In [1]: import numpy as np

In [2]: import numpy.linalg as la

In [3]: np.set_printoptions(precision=2, suppress=True, linewidth=200, floatmode="fixed")

In [4]: def tidy(a):
   ...:     return np.round(a, 2) + 0
   ...: 

In [5]: M = np.loadtxt("m.csv", delimiter=",")

In [6]: M
Out[6]: 
array([[ 5.00,  0.00,  0.00,  0.00,  0.00,  0.00,  0.00,  0.00,  0.00],
       [-4.00, -1.00,  0.00,  0.00,  0.00,  0.00,  0.00,  0.00,  0.00],
       [-5.00,  4.00, -5.00,  0.00,  0.00,  0.00,  0.00,  0.00,  0.00],
       [-5.00,  1.00, -4.00, -1.00,  0.00,  0.00,  0.00,  0.00,  0.00],
       [ 4.00, -3.00, -5.00, -4.00, -1.00,  0.00,  0.00,  0.00,  0.00],
       [-2.00,  4.00, -4.00, -1.00, -4.00, -5.00,  0.00,  0.00,  0.00],
       [ 3.00,  2.00,  3.00,  2.00,  2.00, -1.00,  2.00,  0.00,  0.00],
       [ 5.00, -5.00, -1.00,  0.00,  4.00, -4.00,  0.00, -2.00,  0.00],
       [-3.00, -1.00, -1.00,  5.00, -2.00,  3.00,  0.00, -1.00,  3.00]])

In [7]: blk = np.stack([M, 3 * M, M[::-1]])

In [8]: blk.shape
Out[8]: (3, 9, 9)

In [9]: (blk @ M.T).shape
Out[9]: (3, 9, 9)

In [10]: q, Rm = la.qr(M)

In [11]: np.trace(q @ q.T)
Out[11]: np.float64(9.0)

In [12]: tidy(q.T @ q)
Out[12]: 
array([[1.00, 0.00, 0.00, 0.00, 0.00, 0.00, 0.00, 0.00, 0.00],
       [0.00, 1.00, 0.00, 0.00, 0.00, 0.00, 0.00, 0.00, 0.00],
       [0.00, 0.00, 1.00, 0.00, 0.00, 0.00, 0.00, 0.00, 0.00],
       [0.00, 0.00, 0.00, 1.00, 0.00, 0.00, 0.00, 0.00, 0.00],
       [0.00, 0.00, 0.00, 0.00, 1.00, 0.00, 0.00, 0.00, 0.00],
       [0.00, 0.00, 0.00, 0.00, 0.00, 1.00, 0.00, 0.00, 0.00],
       [0.00, 0.00, 0.00, 0.00, 0.00, 0.00, 1.00, 0.00, 0.00],
       [0.00, 0.00, 0.00, 0.00, 0.00, 0.00, 0.00, 1.00, 0.00],
       [0.00, 0.00, 0.00, 0.00, 0.00, 0.00, 0.00, 0.00, 1.00]])

In [13]: q.shape, Rm.shape
Out[13]: ((9, 9), (9, 9))
